% ipython --no-banner

In [1]: import numpy as np

In [2]: np.set_printoptions(suppress=True, linewidth=200)

In [3]: rnd = lambda a: np.round(a, 2) + 0

In [4]: rng = np.random.default_rng(2189)

In [5]: feats = np.triu(rng.random((3, 3)) < 0.8, 1).astype(int)

In [6]: feats = feats + feats.T

In [7]: feats
Out[7]: 
array([[0, 1, 1],
       [1, 0, 1],
       [1, 1, 0]])

In [8]: np.sort(np.abs(np.fft.fft(feats[0]))), rnd(np.sort(np.linalg.svd(feats, compute_uv=False)))
Out[8]: (array([1., 1., 2.]), array([1., 1., 2.]))

In [9]: feats @ (-1.0) ** np.arange(3)
Out[9]: array([0., 2., 0.])

In [10]: (feats @ feats)[0]
Out[10]: array([2, 1, 1])

In [11]: feats @ np.ones(3)
Out[11]: array([2., 2., 2.])

In [12]: A2 = np.linalg.inv(feats)

In [13]: np.allclose(A2, feats.T)
Out[13]: False

In [14]: rnd(np.linalg.inv(A2))
Out[14]: 
array([[0., 1., 1.],
       [1., 0., 1.],
       [1., 1., 0.]])

In [15]: rnd(np.linalg.slogdet(feats)[0])
Out[15]: np.float64(1.0)

In [16]: f = np.array([-1, -2, -1])

In [17]: A2 = feats + np.outer(f, np.eye(3)[1])

In [18]: rnd(np.linalg.det(A2) / np.linalg.det(feats)), rnd(1 + np.linalg.solve(feats, f)[1])
Out[18]: (np.float64(1.0), np.float64(1.0))

In [19]: np.linalg.matrix_rank(A2 - feats)
Out[19]: np.int64(1)

In [20]: np.linalg.matrix_rank(np.linalg.inv(A2) - np.linalg.inv(feats), tol=1e-8)
Out[20]: np.int64(1)

In [21]: def softmax(z):
    ...:     e = np.exp(z - z.max(axis=-1, keepdims=True))
    ...:     return e / e.sum(axis=-1, keepdims=True)
    ...: 

In [22]: rnd(softmax(feats[1] + 5))
Out[22]: array([0.42, 0.16, 0.42])

In [23]: rnd(softmax(10 * feats[1]))
Out[23]: array([0.5, 0. , 0.5])

In [24]: att = feats @ feats.T / np.sqrt(3)

In [25]: rnd(softmax(att)[1] @ feats)
Out[25]: array([0.74, 0.53, 0.74])

In [26]: rnd(softmax(att))
Out[26]: 
array([[0.47, 0.26, 0.26],
       [0.26, 0.47, 0.26],
       [0.26, 0.26, 0.47]])

In [27]: rnd(np.linalg.eigvalsh(feats).min())
Out[27]: np.float64(-1.0)

In [28]: np.all(np.linalg.eigvalsh(feats) > 0)
Out[28]: np.False_

In [29]: A = rng.normal(size=(10, 4)) + 3 * np.array([0, 0, 3, 3])

In [30]: rnd(A)
Out[30]: 
array([[-0.93,  0.39,  9.09,  8.43],
       [-2.12,  1.04,  9.66,  9.2 ],
       [-1.8 , -0.84,  8.28,  9.1 ],
       [ 1.59,  2.43,  9.39,  8.99],
       [ 1.47,  0.7 , 10.27, 10.84],
       [ 0.47, -1.53,  8.26,  8.61],
       [-0.96, -1.17, 10.31,  8.63],
       [-0.23,  0.51,  7.57,  9.29],
       [-0.82, -0.27,  8.81,  8.29],
       [ 0.58, -0.41,  8.95,  8.96]])

In [31]: A2 = A / np.linalg.norm(A, axis=1, keepdims=True)

In [32]: gram = A2 @ A2.T

In [33]: rnd(gram[4])
Out[33]: array([0.98, 0.97, 0.96, 0.99, 1.  , 0.98, 0.97, 0.99, 0.98, 1.  ])

In [34]: rnd(np.degrees(np.arccos(np.clip(gram[4, 6], -1, 1))))
Out[34]: np.float64(13.99)

In [35]: (gram - 2 * np.eye(10)).round(6).argmax(axis=1)
Out[35]: array([8, 0, 8, 4, 9, 9, 8, 4, 0, 5])

In [36]: rnd(np.linalg.norm(A2, axis=1))
Out[36]: array([1., 1., 1., 1., 1., 1., 1., 1., 1., 1.])

In [37]: data = np.loadtxt("layer0.csv", delimiter=",")

In [38]: data
Out[38]: 
array([[-30.86,   0.18,  -8.3 ,  20.86],
       [-29.55,  -0.73,  -9.29,  21.03],
       [-29.28,   0.3 ,  -9.88,  19.63],
       [-30.26,  -0.11, -11.42,  19.72],
       [-29.27,  -0.48,  -9.72,  21.18],
       [-31.18,  -0.26,  -9.19,  19.96],
       [-31.29,  -0.01,  -7.62,  19.76],
       [-30.08,  -0.24,  -7.66,  20.87],
       [-29.23,   0.05, -11.54,  18.54],
       [-28.55,  -1.54, -10.01,  20.31],
       [-30.32,  -0.05, -10.54,  19.92],
       [-29.7 ,  -0.39,  -9.45,  18.59],
       [-30.37,  -0.04,  -9.3 ,  20.84],
       [-28.29,  -1.21, -11.29,  19.91]])

In [39]: gram = np.cov(data, rowvar=False)

In [40]: rnd(np.linalg.eigvalsh(gram)[::-1])
Out[40]: array([2.16, 0.79, 0.35, 0.11])

In [41]: rnd(np.median(data, axis=0))
Out[41]: array([-29.89,  -0.18,  -9.59,  19.94])

In [42]: rnd(data.std(axis=0))
Out[42]: array([0.88, 0.5 , 1.22, 0.8 ])
